$ python3 -q
>>> import numpy as np
>>> np.set_printoptions(precision=4, suppress=True, linewidth=100)
>>> rd = lambda a: np.round(a, 4) + 0
>>> B = np.array([[7, 9, 7, -6],
...     [0, -8, 2, 5],
...     [-3, -8, 4, 1],
...     [9, 0, 2, 0],
...     [-2, -3, -3, 8],
...     [-6, 3, -5, -4],
...     [4, -9, -9, 1]])
>>> basis = np.array([[1, 1, -2, 0, 0, -1, 1, -2, -2, 0],
...     [1, 2, -1, 2, 0, -2, 0, 0, -1, 1],
...     [0, 2, 0, 2, -2, -1, -1, 1, 2, 2],
...     [1, -2, 2, 0, 1, -1, 1, -1, -1, -1]])
>>> rng = np.random.default_rng(1821)
>>> E = B @ basis + 0.02 * rng.normal(size=(7, 10))
>>> print(rd(E))
[[  9.9709  50.969  -34.9983  32.0073 -20.0522 -25.9963  -6.0348  -0.9998  -2.9967  29.0045]
 [ -3.0198 -21.9955  17.9709 -12.0232   0.9897   9.0119   3.0193  -2.98     6.9863  -9.0407]
 [ -9.9878 -12.9887  15.9619  -7.9926  -7.0379  13.9614  -6.0203   9.0059  20.9943  -0.9652]
 [  9.0221  12.9919 -18.0397   4.0119  -4.01   -11.0024   6.996  -16.0056 -14.0233   4.025 ]
 [  2.9976 -30.0075  22.975  -12.0372  14.0143   3.0118   8.9919  -7.0303  -7.0007 -17.0142]
 [ -7.0004  -1.9759   1.0166  -3.9974   6.0033   8.9954  -4.9966  11.0296   3.0119  -2.9816]
 [ -4.0092 -33.9424   2.9973 -35.9938  19.0316  21.983   14.0101 -17.9594 -18.0203 -27.9599]]
>>> B = E / np.sqrt((E ** 2).mean(axis=1, keepdims=True))
>>> print(np.linalg.matrix_rank(E - E.mean(axis=1, keepdims=True)))
7
>>> print(np.linalg.matrix_rank(B) == np.linalg.matrix_rank(E))
True
>>> r0 = np.array([0, -2, 2])
>>> print(rd(np.cross(E[4, :3], E[5, :3])))
[  14.8897 -163.8802 -215.986 ]
>>> print(rd(np.polyval(r0, E[4])))
[ -3.9952  62.015  -43.9499  26.0745 -26.0286  -4.0236 -15.9838  16.0606  16.0015  36.0285]
>>> U, sigma, VT = np.linalg.svd(E)
>>> print(rd(sigma))
[120.3377  53.7948  25.0714  16.985    0.0554   0.0373   0.0255]
>>> B = U[:, :4] @ np.diag(sigma[:4]) @ VT[:4]
>>> print(rd(np.linalg.norm(E - B, 2)), rd(sigma[4]))
0.0554 0.0554
>>> print(rd(np.abs(E - B).max()))
0.0224
>>> print(rd(np.linalg.norm(E - B) / np.linalg.norm(E)))
0.0005
>>> B = np.array([[-2, -1, -3],
...     [1, 1, -2],
...     [2, 1, 2],
...     [-1, 0, 0],
...     [0, 3, -3],
...     [3, 2, -2],
...     [1, -3, 3],
...     [-2, -2, -1],
...     [-3, 3, 3],
...     [-2, -1, -1]])
>>> print(rd(np.einsum("ij->j", E)))
[ -2.0265 -36.9492   7.8836 -36.025    8.9389  19.9648  15.9657 -24.9396 -11.0485 -24.9321]
>>> print(rd(np.einsum("ij,ij->i", E, E)))
[6912.1675 1191.1662 1390.6184 1246.8212 2256.4261  351.4577 4943.4608]
>>> print(np.linalg.matrix_rank(E @ B))
3
>>> K = np.loadtxt("arr.csv", delimiter=",")
>>> print(K)
[[-2.1     0.4     0.3    -1.     -1.9     0.2   ]
 [ 0.7     0.1    -0.7    -0.1    -1.7     1.1   ]
 [-1.1     0.1    -1.6     0.4     2.1     0.3   ]
 [-1.3567  0.4619  0.1283 -1.054  -1.8784 -1.0242]
 [ 0.4     0.4     0.3     0.1     1.1     0.3   ]
 [-1.5     0.4     0.3    -1.1    -1.8    -1.5   ]]
>>> r0 = np.array([1, -2, 2])
>>> print(rd(np.correlate(K[5], K[4], "full")))
[-0.45 -1.53  0.38 -0.41 -2.2  -2.89 -1.88 -1.01 -1.61 -1.32 -0.6 ]
>>> print(rd(np.polyval(r0, K[5])))
[7.25 1.36 1.49 5.41 8.84 7.25]
>>> print(rd(np.convolve(K[5], r0)))
[-1.5  3.4 -3.5 -0.9  1.  -0.1 -0.6 -3. ]
>>> print(rd(np.cross(K[5, :3], K[4, :3])))
[ 0.    0.57 -0.76]
>>> labels = rng.permutation(6)
>>> print(labels)
[4 5 2 1 3 0]
>>> B = K[labels][:, labels]
>>> print(B)
[[ 1.1     0.3     0.3     0.4     0.1     0.4   ]
 [-1.8    -1.5     0.3     0.4    -1.1    -1.5   ]
 [ 2.1     0.3    -1.6     0.1     0.4    -1.1   ]
 [-1.7     1.1    -0.7     0.1    -0.1     0.7   ]
 [-1.8784 -1.0242  0.1283  0.4619 -1.054  -1.3567]
 [-1.9     0.2     0.3     0.4    -1.     -2.1   ]]
>>> print(rd(np.linalg.det(B)), rd(np.linalg.det(K[labels])))
0.0694 0.0694
>>> print(np.allclose(B, K))
False
